>>> import numpy as np
>>> import numpy.linalg as la
>>> np.set_printoptions(precision=2, suppress=True, linewidth=200, sign=" ")
>>> def rnd(a):
...     return np.round(a, 2) + 0
... 
>>> Y = np.array([[1, 0, 3], [3, 0, 0], [3, -1, -3]])
>>> M = np.triu(Y)
>>> M
array([[ 1,  0,  3],
       [ 0,  0,  0],
       [ 0,  0, -3]])
>>> # column 2 dominates
>>> Uu, sigma, vt = la.svd(M)
>>> vecs = vt[:(sigma > 1e-8).sum()]
>>> rng = np.random.default_rng(46181)
>>> x0 = M[0] + -3 * M[1] + rng.integers(2) * np.eye(3)[1]
>>> x0
array([ 1.,  0.,  3.])
>>> np.allclose(vecs.T @ vecs @ x0, x0)
True
>>> la.matrix_rank(np.vstack([M, x0]))
np.int64(2)
>>> rank = la.matrix_rank(M)
>>> rank
np.int64(2)
>>> null = la.svd(M)[2][rank:].T
>>> np.allclose(M @ null, 0)
True
>>> M @ null
array([[ 0.],
       [ 0.],
       [ 0.]])
>>> la.matrix_rank(M.T @ M), la.matrix_rank(M @ M.T)
(np.int64(2), np.int64(2))
>>> [int(la.matrix_rank(np.delete(M, i, axis=0))) for i in range(3)]
[1, 2, 1]
>>> null @ null.T
array([[ 0.,  0.,  0.],
       [ 0.,  1.,  0.],
       [ 0.,  0.,  0.]])
>>> M @ M
array([[ 1,  0, -6],
       [ 0,  0,  0],
       [ 0,  0,  9]])
>>> np.flatnonzero(la.matrix_power((M != 0) + (M.T != 0) + np.eye(3), 3)[0])
array([ 0,  2])
>>> Y = M[0, 0] * M[1:] - np.outer(M[1:, 0], M[0])
>>> Y
array([[ 0,  0,  0],
       [ 0,  0, -3]])
>>> la.matrix_rank(Y), la.matrix_rank(M)
(np.int64(1), np.int64(2))
>>> t3 = np.stack([M, -2 * M, M[::-1]])
>>> la.matrix_rank(t3)
array([ 2,  2,  2])
>>> t3.shape
(3, 3, 3)
>>> la.matrix_rank(t3.reshape(3, -1))
np.int64(2)
>>> t3.sum(axis=0)
array([[-1,  0, -6],
       [ 0,  0,  0],
       [ 1,  0,  6]])
>>> rnd(la.norm(t3, axis=(1, 2)))
array([ 4.36,  8.72,  4.36])
>>> mat = np.loadtxt("sample13.csv", delimiter=",")
>>> mat
array([[ -1.2 ,  11.02,   2.2 ],
       [  2.5 ,   0.99,   0.2 ],
       [  1.1 ,   3.54,   0.7 ],
       [  2.3 ,  -2.06,  -0.4 ],
       [  0.2 ,  -3.02,  -0.6 ],
       [ -1.7 ,   1.55,   0.3 ],
       [  0.4 ,   4.93,   1.  ],
       [  1.1 ,   2.97,   0.6 ],
       [  1.1 ,   2.58,   0.5 ],
       [  1.  ,   6.09,   1.2 ],
       [  0.4 ,   6.96,   1.4 ],
       [ -1.8 ,  -4.02,  -0.8 ],
       [ -0.7 ,  -1.96,  -0.4 ],
       [  2.2 ,  -0.93,  -0.2 ],
       [ -0.7 ,   3.47,   0.7 ],
       [  1.1 ,  -1.47,  -0.3 ],
       [ -0.1 ,  -1.03,  -0.2 ],
       [  0.9 ,  -2.43,  -0.5 ],
       [ -0.3 ,   7.52,   1.5 ],
       [ -0.4 ,  -6.5 ,  -1.3 ],
       [  0.5 ,   5.98,   1.2 ],
       [ -0.2 , -11.94,  -2.4 ],
       [  1.3 ,  -4.98,  -1.  ],
       [ -0.6 ,  -4.1 ,  -0.8 ],
       [ -0.6 ,  -0.02,   0.  ],
       [ -1.2 ,   6.55,   1.3 ],
       [  0.  ,  -4.57,  -0.9 ],
       [ -0.5 ,   5.99,   1.2 ],
       [  1.  ,  -2.5 ,  -0.5 ]])
>>> C2 = np.cov(mat, rowvar=False)
>>> np.median(mat, axis=0)
array([ 0.2 , -0.02,  0.  ])
>>> rnd(mat.std(axis=0))
array([ 1.11,  5.02,  1.  ])
>>> rnd(np.polyfit(mat[:, 1], mat[:, 0], 1))
array([-0.02,  0.26])
>>> C2.shape
(3, 3)
>>> rnd(np.corrcoef(mat.T))
array([[ 1.  , -0.08, -0.09],
       [-0.08,  1.  ,  1.  ],
       [-0.09,  1.  ,  1.  ]])
>>> rnd(C2)
array([[ 1.28, -0.49, -0.1 ],
       [-0.49, 26.1 ,  5.22],
       [-0.1 ,  5.22,  1.04]])
>>> np.argsort(-mat.std(axis=0).round(6), kind="stable")
array([ 1,  0,  2])
>>> rnd(la.eigvalsh(C2)[::-1])
array([ 27.15,   1.27,   0.  ])
>>> Ac = mat - mat.mean(axis=0)
>>> vecs = la.svd(Ac)[2][:2]
>>> Y = Ac - Ac @ vecs.T @ vecs
>>> rnd(np.diag(vecs.T @ vecs))
array([ 1.  ,  0.96,  0.04])
>>> rnd(la.norm(Y) / la.norm(Ac))
np.float64(0.0)
>>> proj = mat @ la.solve(mat.T @ mat, mat.T)
>>> rnd(np.diag(proj))
array([ 0.2 ,  0.18,  0.07,  0.22,  0.02,  0.13,  0.12,  0.07,  0.12,  0.18,  0.1 ,  0.11,  0.05,  0.18,  0.04,  0.04,  0.01,  0.1 ,  0.08,  0.06,  0.07,  0.27,  0.08,  0.17,  0.01,  0.13,  0.09,
        0.06,  0.03])
>>> rnd(np.trace(proj))
np.float64(3.0)
>>> np.allclose(proj @ proj, proj)
True
>>> la.matrix_rank(mat, rtol=0.1)
np.int64(2)
>>> rnd(np.abs(la.svd(mat)[2][-1]))
array([ 0.  ,  0.2 ,  0.98])
>>> round(np.log10(la.cond(mat)))
3
>>> la.cond(mat) > 100
np.True_
>>> W0 = np.loadtxt("test6.csv", delimiter=",")
>>> W0
array([[ 2., -2.,  1.],
       [-2., -2., -1.],
       [ 1., -1.,  4.]])
>>> (W0 - W0.T) / 2
array([[ 0.,  0.,  0.],
       [ 0.,  0.,  0.],
       [ 0.,  0.,  0.]])
>>> W0.inv()
Traceback (most recent call last):
  File "<python-input-61>", line 1, in <module>
    W0.inv()
    ^^^^^^
AttributeError: 'numpy.ndarray' object has no attribute 'inv'
>>> rnd(la.matrix_power(W0, 2))
array([[ 9., -1.,  8.],
       [-1.,  9., -4.],
       [ 8., -4., 18.]])
>>> la.determinant(W0)
Traceback (most recent call last):
  File "<python-input-63>", line 1, in <module>
    la.determinant(W0)
    ^^^^^^^^^^^^^^
AttributeError: module 'numpy.linalg' has no attribute 'determinant'
>>> rnd(np.sort(np.abs(la.eigvals(W0))))
array([ 2.  ,  2.87,  4.87])
>>> rnd(np.abs(la.eigvals(W0)).max())
np.float64(4.87)
>>> ev, vecs = la.eig(W0)
>>> rnd(np.prod(ev))
np.float64(-28.0)
>>> rnd(ev)
array([-2.87,  2.  ,  4.87])
>>> rnd(np.sort(la.eigvals(la.inv(W0))))
array([-0.35,  0.21,  0.5 ])
>>> rnd(la.eigvalsh(W0).min())
np.float64(-2.87)
>>> [round(float(la.det(W0[:i, :i])), 2) + 0 for i in range(1, 4)]
[2.0, -8.0, -28.0]
>>> ev, vecs = la.eigvalsh(W0)
Traceback (most recent call last):
  File "<python-input-72>", line 1, in <module>
    ev, vecs = la.eigvalsh(W0)
    ^^^^^^^^
ValueError: too many values to unpack (expected 2)
>>> ev, vecs = la.eigh(W0)
>>> rnd(vecs @ np.diag(ev) @ vecs.T)
array([[ 2., -2.,  1.],
       [-2., -2., -1.],
       [ 1., -1.,  4.]])
>>> rnd(la.svd(W0, compute_uv=False))
array([ 4.87,  2.87,  2.  ])
>>> (ev > 1e-8).sum(), (ev < -1e-8).sum()
(np.int64(2), np.int64(1))
>>> rnd(ev)
array([-2.87,  2.  ,  4.87])
>>> np.abs(vecs[:, -1]).round(6).argmax()
np.int64(2)
>>> Y = np.array([[0], [-1], [-1], [-5], [2]])
>>> A = np.block([[np.zeros((5, 5)), Y], [Y.T, np.zeros((1, 1))]])
>>> A
array([[ 0.,  0.,  0.,  0.,  0.,  0.],
       [ 0.,  0.,  0.,  0.,  0., -1.],
       [ 0.,  0.,  0.,  0.,  0., -1.],
       [ 0.,  0.,  0.,  0.,  0., -5.],
       [ 0.,  0.,  0.,  0.,  0.,  2.],
       [ 0., -1., -1., -5.,  2.,  0.]])
>>> # row 2 repeats row 1
>>> x0 = np.array([4, -4, 4, 2, 0, -5])
>>> h = np.maximum(A @ x0, 0)
>>> A.T @ h
array([   0.,    0.,    0.,    0.,    0., -135.])
